$ python -q
>>> import numpy as np
>>> np.set_printoptions(precision=2, suppress=True, linewidth=140)
>>> rd = lambda a: np.round(a, 2) + 0
>>> F = np.load("a.npy")
>>> F
array([[ 0,  1,  1],
       [ 0, 10,  0],
       [ 0, 10,  1],
       [ 0,  4,  5],
       [ 0,  4,  0],
       [ 0, 10,  0],
       [ 0, 10,  1],
       [ 0,  7,  0],
       [ 0, 10,  4],
       [ 0,  4,  0],
       [ 0,  4,  2],
       [ 0,  4,  2],
       [ 1, 10,  7],
       [ 0, 10,  4],
       [ 0,  4,  0],
       [ 0,  7,  3],
       [ 0, 10,  1],
       [ 0, 10,  4],
       [ 0,  4,  2],
       [ 0,  1,  4],
       [ 0,  4,  5],
       [ 1, 10,  7],
       [ 0,  7,  3],
       [ 0,  4,  2],
       [ 0,  4,  0]])
>>> D = np.linalg.norm(F[:, None] - F[None], axis=-1)
>>> D[17].round(6).argsort(kind="stable")[:4]
array([ 8, 13, 17,  2])
>>> rd(D[:5, :5])
array([[0.  , 9.06, 9.  , 5.  , 3.16],
       [9.06, 0.  , 1.  , 7.81, 6.  ],
       [9.  , 1.  , 0.  , 7.21, 6.08],
       [5.  , 7.81, 7.21, 0.  , 5.  ],
       [3.16, 6.  , 6.08, 5.  , 0.  ]])
>>> np.linalg.matrix_rank(D ** 2)
np.int64(5)
>>> F.sum(axis=1)
array([ 2, 10, 11,  9,  4, 10, 11,  7, 14,  4,  6,  6, 18, 14,  4, 10, 11, 14,  6,  5,  9, 18, 10,  6,  4])
>>> np.linalg.matrix_rank(F)
np.int64(3)
>>> rd(np.linalg.norm(F))
np.float64(39.51)
>>> np.unravel_index(np.abs(F).argmax(), F.shape)
(np.int64(1), np.int64(1))
>>> F.sum(axis=0)
array([  2, 163,  58])
>>> F - F[0]
array([[ 0,  0,  0],
       [ 0,  9, -1],
       [ 0,  9,  0],
       [ 0,  3,  4],
       [ 0,  3, -1],
       [ 0,  9, -1],
       [ 0,  9,  0],
       [ 0,  6, -1],
       [ 0,  9,  3],
       [ 0,  3, -1],
       [ 0,  3,  1],
       [ 0,  3,  1],
       [ 1,  9,  6],
       [ 0,  9,  3],
       [ 0,  3, -1],
       [ 0,  6,  2],
       [ 0,  9,  0],
       [ 0,  9,  3],
       [ 0,  3,  1],
       [ 0,  0,  3],
       [ 0,  3,  4],
       [ 1,  9,  6],
       [ 0,  6,  2],
       [ 0,  3,  1],
       [ 0,  3, -1]])
>>> rd(np.linalg.svd(F, compute_uv=False))
array([38.07, 10.53,  1.09])
>>> m1 = np.load("x.npy")
>>> m1
array([[0, 0, 1, 0],
       [0, 0, 0, 0],
       [1, 0, 0, 0],
       [0, 0, 0, 0]])
>>> m1.T @ m1
array([[1, 0, 0, 0],
       [0, 0, 0, 0],
       [0, 0, 1, 0],
       [0, 0, 0, 0]])
>>> m1[:, 2] @ m1[:, 1]
np.int64(0)
>>> rd(np.linalg.norm(m1, axis=0))
array([1., 0., 1., 0.])
